In [1]: import numpy as np

In [2]: np.set_printoptions(precision=2, suppress=True, linewidth=100, legacy="1.25")

In [3]: W0 = np.array([[-2.24, -2.84, -0.1, -1.36, -3.27],
   ...:     [3.5, 5.04, 0.0, 2.82, -2.97],
   ...:     [-3.43, -1.15, 3.08, 0.53, 2.05],
   ...:     [0.31, -1.98, 1.77, -2.72, -3.66],
   ...:     [0.17, -0.72, -4.38, -3.25, 0.39],
   ...:     [2.03, -1.06, 0.83, -1.87, -3.52],
   ...:     [3.8, -1.67, 5.2, -1.13, -0.27],
   ...:     [-2.75, -2.13, -2.13, 3.49, -2.87],
   ...:     [-4.84, 5.24, 0.12, -0.86, -2.07],
   ...:     [0.55, -2.84, 1.33, 1.51, -2.12]])

In [4]: cen = W0 - W0.mean(axis=0)

In [5]: V = np.linalg.svd(cen)[2][:4]

In [6]: B = cen - cen @ V.T @ V

In [7]: np.diag(V.T @ V)
Out[7]: array([0.93, 1.  , 0.89, 0.94, 0.25])

In [8]: round(np.linalg.norm(B) / np.linalg.norm(cen), 2)
Out[8]: 0.3

In [9]: (cen @ V.T).std(axis=0)
Out[9]: array([3.12, 2.83, 2.33, 2.1 ])

In [10]: A = np.load("test14.npy")

In [11]: print(A)
[[ 3.32  2.04  1.16  1.6   1.2   1.92  3.36]
 [ 3.52  2.65  2.4   1.38  0.77  1.9   1.88]
 [ 4.25  3.59  3.03  1.9   1.81  3.15  3.02]
 [ 5.99  5.22  2.68  3.76  5.52  6.75  8.83]
 [ 4.8   4.85  5.17  1.74  1.48  3.54  1.11]
 [ 3.26  3.11  4.54  0.42 -1.17  0.68 -2.45]
 [ 1.52  0.44  1.75 -0.4  -2.79 -1.87 -3.02]
 [ 3.73  3.95  5.65  0.51 -0.98  1.24 -2.9 ]
 [ 0.72 -1.37 -1.29 -0.18 -2.37 -2.46 -0.36]
 [ 2.35  1.38  2.08  0.32 -1.36 -0.33 -1.09]
 [ 3.57  2.49  1.76  1.65  1.31  2.23  3.12]
 [ 4.15  3.74  3.77  1.56  1.13  2.72  1.51]
 [ 4.31  4.16  4.55  1.46  0.91  2.76  0.67]
 [ 1.59  0.86  2.81 -0.68 -3.35 -2.08 -4.57]
 [ 3.08  2.93  4.56  0.22 -1.56  0.3  -3.04]
 [ 2.28  0.27 -1.04  1.29  0.59  0.57  3.91]
 [ 3.56  2.69  2.39  1.43  0.86  1.99  2.03]
 [ 3.62  3.63  5.02  0.62 -0.77  1.24 -2.17]
 [ 5.87  4.89  2.08  3.84  5.68  6.71  9.47]
 [ 5.02  4.62  3.81  2.41  2.82  4.43  4.03]
 [ 4.18  4.18  4.99  1.18  0.37  2.36 -0.45]
 [ 4.67  3.93  2.79  2.4   2.8   4.07  4.67]
 [ 1.51  0.48  1.91 -0.46 -2.92 -1.95 -3.32]
 [-0.38 -2.76 -2.14 -1.   -4.   -4.38 -2.25]]

In [12]: [round(float(x), 2) for x in np.linalg.svd(A, compute_uv=False)[:3]]
Out[12]: [34.78, 19.57, 6.44]

In [13]: np.argsort(-np.linalg.norm(A, axis=0).round(6), kind="stable")[:3]
Out[13]: array([6, 0, 2])

In [14]: left, sv, Vt = np.linalg.svd(A)

In [15]: V = Vt[:(sv > 1e-8).sum()]

In [16]: rng = np.random.default_rng(5953)

In [17]: x0 = A[10] + 5 * A[19] + rng.integers(2) * np.eye(7)[0]

In [18]: x0
Out[18]: array([28.65, 25.59, 20.82, 13.71, 15.43, 24.37, 23.26])

In [19]: np.diag(V.T @ V)
Out[19]: array([0.65, 0.27, 0.47, 0.08, 0.44, 0.39, 0.69])

In [20]: np.allclose(V.T @ V @ x0, x0)
Out[20]: True

In [21]: left, sv, Vt = np.linalg.svd(A, full_matrices=False)

In [22]: np.round(left.T @ left, 2) + 0
Out[22]: 
array([[1., 0., 0., 0., 0., 0., 0.],
       [0., 1., 0., 0., 0., 0., 0.],
       [0., 0., 1., 0., 0., 0., 0.],
       [0., 0., 0., 1., 0., 0., 0.],
       [0., 0., 0., 0., 1., 0., 0.],
       [0., 0., 0., 0., 0., 1., 0.],
       [0., 0., 0., 0., 0., 0., 1.]])

In [23]: np.abs(Vt[0])
Out[23]: array([0.48, 0.44, 0.36, 0.23, 0.26, 0.42, 0.38])

In [24]: np.round(Vt @ Vt.T, 2) + 0
Out[24]: 
array([[1., 0., 0., 0., 0., 0., 0.],
       [0., 1., 0., 0., 0., 0., 0.],
       [0., 0., 1., 0., 0., 0., 0.],
       [0., 0., 0., 1., 0., 0., 0.],
       [0., 0., 0., 0., 1., 0., 0.],
       [0., 0., 0., 0., 0., 1., 0.],
       [0., 0., 0., 0., 0., 0., 1.]])

In [25]: print(np.cumsum(sv ** 2) / np.sum(sv ** 2))
[0.74 0.97 1.   1.   1.   1.   1.  ]

In [26]: round(np.sqrt((sv ** 2).sum()), 2), np.round(np.linalg.norm(A), 2)
Out[26]: (40.42, 40.42)

In [27]: np.round(sv / sv[0], 2) + 0
Out[27]: array([1.  , 0.56, 0.19, 0.  , 0.  , 0.  , 0.  ])

In [28]: np.allclose(A[:-1].T @ np.linalg.lstsq(A[:-1].T, A[-1])[0], A[-1])
Out[28]: True

In [29]: np.abs(np.diag(np.linalg.qr(A)[1])) > 1e-9
Out[29]: array([ True,  True,  True, False, False, False, False])

In [30]: round(np.trace(np.linalg.pinv(A) @ A), 2)
Out[30]: 3.0

In [31]: idx = A[:, 3] > np.median(A[:, 3])

In [32]: u = A[idx].mean(axis=0) - A[~idx].mean(axis=0)

In [33]: print(np.argsort(-np.abs(u).round(6), kind="stable"))
[6 5 4 1 0 3 2]

In [34]: print(((A - A.mean(axis=0)) @ u > 0).astype(int))
[1 1 1 1 1 0 0 0 0 0 1 1 1 0 0 1 1 0 1 1 1 1 0 0]

In [35]: idx.astype(int)
Out[35]: array([1, 1, 1, 1, 1, 0, 0, 0, 0, 0, 1, 1, 1, 0, 0, 0, 1, 0, 1, 1, 0, 1, 0, 0])

In [36]: data = np.load("arr.npy")

In [37]: data
Out[37]: 
array([[-1, -1, -1, -2, -2,  2, -1,  0,  2, -2],
       [ 0,  1,  2,  1,  0,  1,  1,  0,  1, -2],
       [ 0, -2,  0, -2, -2,  1, -2, -1,  2,  2],
       [ 1,  2,  2,  0,  2, -2,  0,  0,  0,  2],
       [-2,  1,  0,  2, -1, -2,  0, -2,  2,  1],
       [-2,  2,  2,  1, -2,  1, -2,  0, -2, -2],
       [ 0,  1,  0,  2, -2, -1, -1, -2,  2,  2],
       [-1, -2,  1, -1,  0, -2, -1,  2,  1,  1],
       [-2,  2,  2,  1, -2,  1, -2,  0, -2, -2],
       [-2,  2, -2, -2,  0,  2, -1,  2,  0,  1],
       [ 2,  2,  2,  0,  1,  2, -2, -1,  0, -2]])

In [38]: u = np.array([0, 1, -1])

In [39]: print(np.cross(data[4, :3], data[8, :3]))
[ 2  4 -2]

In [40]: np.convolve(data[4], u)
Out[40]: array([ 0, -2,  3, -1,  2, -3, -1,  2, -2,  4, -1, -1])

In [41]: np.polyval(u, data[4])
Out[41]: array([-3,  0, -1,  1, -2, -3, -1, -3,  1,  0])
